$ python3 -q
>>> import numpy as np
>>> from numpy import linalg as LA
>>> np.set_printoptions(precision=2, suppress=True, linewidth=160, legacy="1.25")
>>> W0 = np.loadtxt("block4.csv", delimiter=",")
>>> W0
array([[  7.,   3.,   2.,  -7.,  -6.],
       [ -3.,  -4.,   7.,   5.,  -6.],
       [ -8., -17.,  37.,  18., -36.]])
>>> # null space of dimension 3
>>> Uu, sigma, Vt = LA.svd(W0)
>>> np.argmax(sigma[:-1] / (sigma[1:] + 1e-6)) + 1
2
>>> M2 = Uu[:, :2] @ np.diag(sigma[:2]) @ Vt[:2]
>>> M2
array([[  7.,   3.,   2.,  -7.,  -6.],
       [ -3.,  -4.,   7.,   5.,  -6.],
       [ -8., -17.,  37.,  18., -36.]])
>>> LA.matrix_rank(M2)
2
>>> np.round(LA.norm(W0 - M2, 2), 2), round(float(sigma[2]), 2)
(0.0, 0.0)
>>> LA.matrix_rank(M2, rtol=0.1)
2
>>> round(LA.norm(M2, 2) / LA.norm(M2), 2)
0.98
>>> LA.cond(M2) > 100
True
>>> LA.matrix_rank(W0, rtol=0.1)
2
>>> LA.cond(W0) > 100
True
>>> [round(float(x), 2) for x in LA.svd(W0, compute_uv=False)[:3]]
[58.93, 12.32, 0.0]
>>> np.argsort(-LA.norm(W0, axis=0).round(6), kind="stable")[:3]
array([2, 4, 3])
>>> F = np.loadtxt("run6.csv", delimiter=",")
>>> F
array([[ 0.6,  3. , -0.5, -0.6,  0.1],
       [-0.5,  4.5,  0.9, -0.9, -0.4],
       [-0.1,  1. ,  0.4,  2.2, -1.4]])
>>> M2 = np.array([[0, 0, -1], [-2, -3, 1]])
>>> cent = np.kron(M2, F)
>>> cent
array([[  0. ,   0. ,  -0. ,  -0. ,   0. ,   0. ,   0. ,  -0. ,  -0. ,   0. ,  -0.6,  -3. ,   0.5,   0.6,  -0.1],
       [ -0. ,   0. ,   0. ,  -0. ,  -0. ,  -0. ,   0. ,   0. ,  -0. ,  -0. ,   0.5,  -4.5,  -0.9,   0.9,   0.4],
       [ -0. ,   0. ,   0. ,   0. ,  -0. ,  -0. ,   0. ,   0. ,   0. ,  -0. ,   0.1,  -1. ,  -0.4,  -2.2,   1.4],
       [ -1.2,  -6. ,   1. ,   1.2,  -0.2,  -1.8,  -9. ,   1.5,   1.8,  -0.3,   0.6,   3. ,  -0.5,  -0.6,   0.1],
       [  1. ,  -9. ,  -1.8,   1.8,   0.8,   1.5, -13.5,  -2.7,   2.7,   1.2,  -0.5,   4.5,   0.9,  -0.9,  -0.4],
       [  0.2,  -2. ,  -0.8,  -4.4,   2.8,   0.3,  -3. ,  -1.2,  -6.6,   4.2,  -0.1,   1. ,   0.4,   2.2,  -1.4]])
